$ python -q
>>> import numpy as np
>>> import numpy.linalg as la
>>> np.set_printoptions(suppress=True, linewidth=200)
>>> feats = np.load("m.npy")
>>> print(feats)
[[ -2  -1   1]
 [ -3  -2   3]
 [ -4  -1   4]
 [ -3  -4   6]
 [ -2  -4   8]
 [  1  -6  11]
 [  3  -5   9]
 [  5  -6  12]
 [  2  -9   9]
 [  2 -10   9]
 [  4 -10   7]
 [  5  -8   9]
 [  6  -8   7]
 [  9  -6   6]
 [  6  -4   8]
 [  6  -1   9]
 [  6   2   6]
 [  3   4   8]
 [  6   5   8]
 [  7   4   7]
 [  4   7   6]
 [  4   4   5]
 [  1   1   7]
 [  2   2   7]
 [  5   0   5]
 [  6  -1   3]
 [  7  -2   6]
 [  4  -2   5]
 [  4  -1   5]]
>>> W2 = feats[[2, 10]].astype(float)
>>> for _ in range(5):
...     z = la.norm(feats[:, None] - W2, axis=-1).argmin(axis=1)
...     W2 = np.array([feats[z == j].mean(axis=0) for j in range(2)])
... 
>>> print(z)
[0 0 0 0 0 1 1 1 1 1 1 1 1 1 1 0 0 0 0 0 0 0 0 0 0 0 0 0 0]
>>> print(np.round(W2[1] - W2[0], 2))
[ 1.62 -7.73  2.96]
>>> print(np.abs(W2[1] - W2[0]).argmax())
1
>>> hat = feats @ la.solve(feats.T @ feats, feats.T)
>>> print(np.round(np.trace(hat), 2))
3.0
>>> print(np.round(la.eigvalsh(hat), 2) + 0)
[0. 0. 0. 0. 0. 0. 0. 0. 0. 0. 0. 0. 0. 0. 0. 0. 0. 0. 0. 0. 0. 0. 0. 0. 0. 0. 1. 1. 1.]
>>> Y = np.array([[-2, 1], [4, 0]])
>>> W2 = np.array([[3, 4, 2], [-1, -5, -2], [-1, -5, -5]])
>>> M = np.kron(Y, W2)
>>> print(M)
[[ -6  -8  -4   3   4   2]
 [  2  10   4  -1  -5  -2]
 [  2  10  10  -1  -5  -5]
 [ 12  16   8   0   0   0]
 [ -4 -20  -8   0   0   0]
 [ -4 -20 -20   0   0   0]]
>>> vec = np.array([0, 3, 2, 3, 5, -6])
>>> h = np.maximum(M @ vec, 0)
>>> print(M.T @ h)
[ 916 1764 1120  -74 -370 -304]
>>> print(M * (h > 1e-9)[:, None])
[[ 0  0  0  0  0  0]
 [ 2 10  4 -1 -5 -2]
 [ 2 10 10 -1 -5 -5]
 [12 16  8  0  0  0]
 [ 0  0  0  0  0  0]
 [ 0  0  0  0  0  0]]
>>> print(np.maximum(M @ vec, 0) - np.maximum(-M @ vec, 0))
[ -15   22   52   64  -76 -100]
>>> u, g = M[0], M[3]
>>> print(u @ u)
145
>>> p = (u @ g) / (u @ u) * u
>>> print(np.round((g - p) @ u, 2))
0.0
>>> print(round(la.norm(u + g) ** 2 + la.norm(u - g) ** 2, 2))
1218.0
>>> W1 = np.array([[-2, 2, -2, 1],
...     [1, 1, 2, 2],
...     [-1, 1, 2, 2],
...     [-2, -2, 2, 2],
...     [0, 0, 2, -2],
...     [2, 0, -1, 1]])
>>> beta = np.array([7, -4, 7, -1])
>>> H = np.maximum(M @ W1 + beta, 0)
>>> print(H)
[[13  0  7  0]
 [ 7 16 21 35]
 [ 0 22 36 44]
 [ 0 44 31 59]
 [ 3  0  0  0]
 [15  0  0  0]]
>>> print((H > 0).astype(int))
[[1 0 1 0]
 [1 1 1 1]
 [0 1 1 1]
 [0 1 1 1]
 [1 0 0 0]
 [1 0 0 0]]
>>> print(la.matrix_rank(H))
4
>>> W2 = np.array([[-3, 0, 1], [0, 0, -1], [-2, -1, 2], [1, -1, -3]])
>>> print((H @ W2).round(6).argmax(axis=1))
[2 0 0 0 2 2]
>>> print(H @ W2)
[[ -53   -7   27]
 [ -28  -56  -72]
 [ -28  -80  -82]
 [  -3  -90 -159]
 [  -9    0    3]
 [ -45    0   15]]
>>> Y = np.array([[8, 6], [-9, -4], [9, -8], [3, -8]])
>>> print(H @ Y)
[[ 167   22]
 [ 206 -470]
 [ 258 -728]
 [  60 -896]
 [  24   18]
 [ 120   90]]
>>> print(np.einsum("ik,kj->ij", H, Y))
[[ 167   22]
 [ 206 -470]
 [ 258 -728]
 [  60 -896]
 [  24   18]
 [ 120   90]]
>>> print(np.einsum("ik,kj->ji", H, Y))
[[ 167  206  258   60   24  120]
 [  22 -470 -728 -896   18   90]]
>>> print(np.einsum("ij,ij->i", H, H))
[ 218 1971 3716 6378    9  225]
>>> print(np.einsum("ij->j", H))
[ 38  82  95 138]
>>> print(Y.T @ H.T)
[[ 167  206  258   60   24  120]
 [  22 -470 -728 -896   18   90]]
>>> print(np.round(np.abs(la.eigvals(M)).max(), 2))
24.64
>>> print(np.trace(M))
14
>>> print((M + M.T) / 2)
[[ -6.   -3.   -1.    7.5   0.   -1. ]
 [ -3.   10.    7.    7.5 -12.5 -11. ]
 [ -1.    7.   10.    3.5  -6.5 -12.5]
 [  7.5   7.5   3.5   0.    0.    0. ]
 [  0.  -12.5  -6.5   0.    0.    0. ]
 [ -1.  -11.  -12.5   0.    0.    0. ]]
>>> print(np.allclose(M, M.T))
False
>>> assert M == M.T
Traceback (most recent call last):
  File "<python-input-47>", line 1, in <module>
    assert M == M.T
           ^^^^^^^^
ValueError: The truth value of an array with more than one element is ambiguous. Use a.any() or a.all()
>>> print(M @ M)
[[  24 -144  -96   -6   36   24]
 [  32  248  144   -8  -62  -36]
 [  56  368  264  -14  -92  -66]
 [ -24  144   96   12  -72  -48]
 [ -32 -248 -144   16  124   72]
 [ -56 -368 -264   28  184  132]]
>>> M.inv()
Traceback (most recent call last):
  File "<python-input-49>", line 1, in <module>
    M.inv()
    ^^^^^
AttributeError: 'numpy.ndarray' object has no attribute 'inv'
>>> J = np.load("x.npy")
>>> print(J)
[[-3 -3  0  0  0  0]
 [-2 -2  0  0  0  0]
 [-2  0  0  0  0  0]
 [ 0  0 -3 -3  0  0]
 [ 0  0 -2 -2  0  0]
 [ 0  0 -2  0  0  0]
 [ 0  0  0  0 -3 -3]
 [ 0  0  0  0 -2 -2]
 [ 0  0  0  0 -2  0]]
>>> rng = np.random.default_rng(595)
>>> Y = J + rng.integers(-2, 3, (9, 3)) @ rng.integers(-2, 3, (3, 6))
>>> print(Y)
[[ 1 -5 -1 -3  2  4]
 [ 3 -2 -2 -2  3  4]
 [-3  4  0  0 -3 -4]
 [-1  0 -2 -5 -3 -2]
 [ 5  0 -3 -8 -1  2]
 [ 2 -2 -3  1  4  4]
 [ 1  2  0 -3 -6 -5]
 [-2  2  1 -1 -6 -6]
 [ 6  4 -2 -6 -4  0]]
>>> print(Y - J)
[[ 4 -2 -1 -3  2  4]
 [ 5  0 -2 -2  3  4]
 [-1  4  0  0 -3 -4]
 [-1  0  1 -2 -3 -2]
 [ 5  0 -1 -6 -1  2]
 [ 2 -2 -1  1  4  4]
 [ 1  2  0 -3 -3 -2]
 [-2  2  1 -1 -4 -4]
 [ 6  4 -2 -6 -2  0]]
>>> vec = np.array([3, -5, -2, -3, 3, -1])
>>> print(J @ np.eye(6)[5])
[ 0.  0.  0.  0.  0.  0. -3. -2.  0.]
>>> print(np.einsum("ij,j->i", J, vec))
[ 6  4 -6 15 10  4 -6 -4 -6]
>>> print(la.norm(J @ vec) <= la.norm(J, 2) * la.norm(vec) + 1e-9)
True
>>> print(J * vec)
[[-9 15  0  0  0  0]
 [-6 10  0  0  0  0]
 [-6  0  0  0  0  0]
 [ 0  0  6  9  0  0]
 [ 0  0  4  6  0  0]
 [ 0  0  4  0  0  0]
 [ 0  0  0  0 -9  3]
 [ 0  0  0  0 -6  2]
 [ 0  0  0  0 -6  0]]
>>> print(J @ vec)
[ 6  4 -6 15 10  4 -6 -4 -6]
>>> def softmax(z):
...     e = np.exp(z - z.max(axis=-1, keepdims=True))
...     return e / e.sum(axis=-1, keepdims=True)
... 
>>> print(np.round(softmax(J).sum(axis=1), 2))
[1. 1. 1. 1. 1. 1. 1. 1. 1.]
>>> scores = J @ J.T / np.sqrt(6)
>>> print(np.round(softmax(scores)[3] @ J, 2) + 0)
[ 0.    0.   -2.9  -2.89  0.    0.  ]
>>> print(np.round(softmax(scores), 2) + 0)
[[0.91 0.08 0.01 0.   0.   0.   0.   0.   0.  ]
 [0.78 0.15 0.03 0.01 0.01 0.01 0.01 0.01 0.01]
 [0.42 0.18 0.18 0.04 0.04 0.04 0.04 0.04 0.04]
 [0.   0.   0.   0.91 0.08 0.01 0.   0.   0.  ]
 [0.01 0.01 0.01 0.78 0.15 0.03 0.01 0.01 0.01]
 [0.04 0.04 0.04 0.42 0.18 0.18 0.04 0.04 0.04]
 [0.   0.   0.   0.   0.   0.   0.91 0.08 0.01]
 [0.01 0.01 0.01 0.01 0.01 0.01 0.78 0.15 0.03]
 [0.04 0.04 0.04 0.04 0.04 0.04 0.42 0.18 0.18]]
>>> print(np.round(softmax(scores + np.triu(np.full(scores.shape, -np.inf), 1)), 2) + 0)
[[1.   0.   0.   0.   0.   0.   0.   0.   0.  ]
 [0.84 0.16 0.   0.   0.   0.   0.   0.   0.  ]
 [0.53 0.23 0.23 0.   0.   0.   0.   0.   0.  ]
 [0.   0.   0.   1.   0.   0.   0.   0.   0.  ]
 [0.01 0.01 0.01 0.82 0.16 0.   0.   0.   0.  ]
 [0.04 0.04 0.04 0.47 0.21 0.21 0.   0.   0.  ]
 [0.   0.   0.   0.   0.   0.   1.   0.   0.  ]
 [0.01 0.01 0.01 0.01 0.01 0.01 0.81 0.16 0.  ]
 [0.04 0.04 0.04 0.04 0.04 0.04 0.42 0.18 0.18]]
>>> print(softmax(scores).round(6).argmax(axis=1))
[0 0 0 3 3 3 6 6 6]
>>> hat = J @ la.solve(J.T @ J, J.T)
>>> print(np.round(la.eigvalsh(hat), 2) + 0)
[0. 0. 0. 1. 1. 1. 1. 1. 1.]
>>> print(np.allclose(hat @ hat, hat))
True
>>> print(la.matrix_rank(np.eye(9) - hat))
3
>>> data = np.array([[4, 0, 1, 0], [0, 4, -1, -5], [1, -1, -2, -1], [0, -5, -1, -6]])
>>> ev, evecs = la.eigh(data)
>>> print(np.unique(ev.round(6) + 0, return_counts=True)[1])
[1 1 1 1]
>>> print(ev.sum(), np.trace(data))
0.0 0
>>> print(ev.round(2))
[-8.34 -1.93  4.16  6.11]
>>> print(np.round(np.abs(evecs[:, -1]), 2))
[0.03 0.92 0.07 0.38]
>>> ev, evecs = la.eig(data)
>>> print(np.round(np.sort(la.eigvals(data.T)), 2))
[-8.34 -1.93  4.16  6.11]
>>> arr = np.loadtxt("block16.csv", delimiter=",")
>>> print(arr)
[[-2.  1.  1.  1.]
 [ 1. -2.  1.  1.]
 [ 1.  1. -2.  1.]
 [ 1.  1.  1. -2.]]
>>> ev, evecs = la.eigh(arr)
>>> vec = np.array([2, 1, 1, 3])
>>> print(np.abs(arr).sum(axis=1).max(), round(float(np.abs(ev).max()), 2))
5.0 3.0
>>> print(vec @ arr @ vec)
4.0
>>> z = rng.permutation(6)
>>> Y = J[:, z] * rng.choice([-1, 1], 6)
>>> print(Y)
[[ 0 -3  0 -3  0  0]
 [ 0 -2  0 -2  0  0]
 [ 0  0  0 -2  0  0]
 [ 0  0 -3  0  0 -3]
 [ 0  0 -2  0  0 -2]
 [ 0  0  0  0  0 -2]
 [ 3  0  0  0  3  0]
 [ 2  0  0  0  2  0]
 [ 2  0  0  0  0  0]]
>>> Uu, _, Vh = la.svd(J.T @ Y)
>>> print(np.round(la.lstsq(J, Y)[0], 2) + 0)
[[ 0.  0.  0.  1.  0.  0.]
 [ 0.  1.  0.  0.  0.  0.]
 [ 0.  0.  0.  0.  0.  1.]
 [ 0.  0.  1.  0.  0.  0.]
 [-1.  0.  0.  0.  0.  0.]
 [ 0.  0.  0.  0. -1.  0.]]
>>> print(z)
[4 1 3 0 5 2]
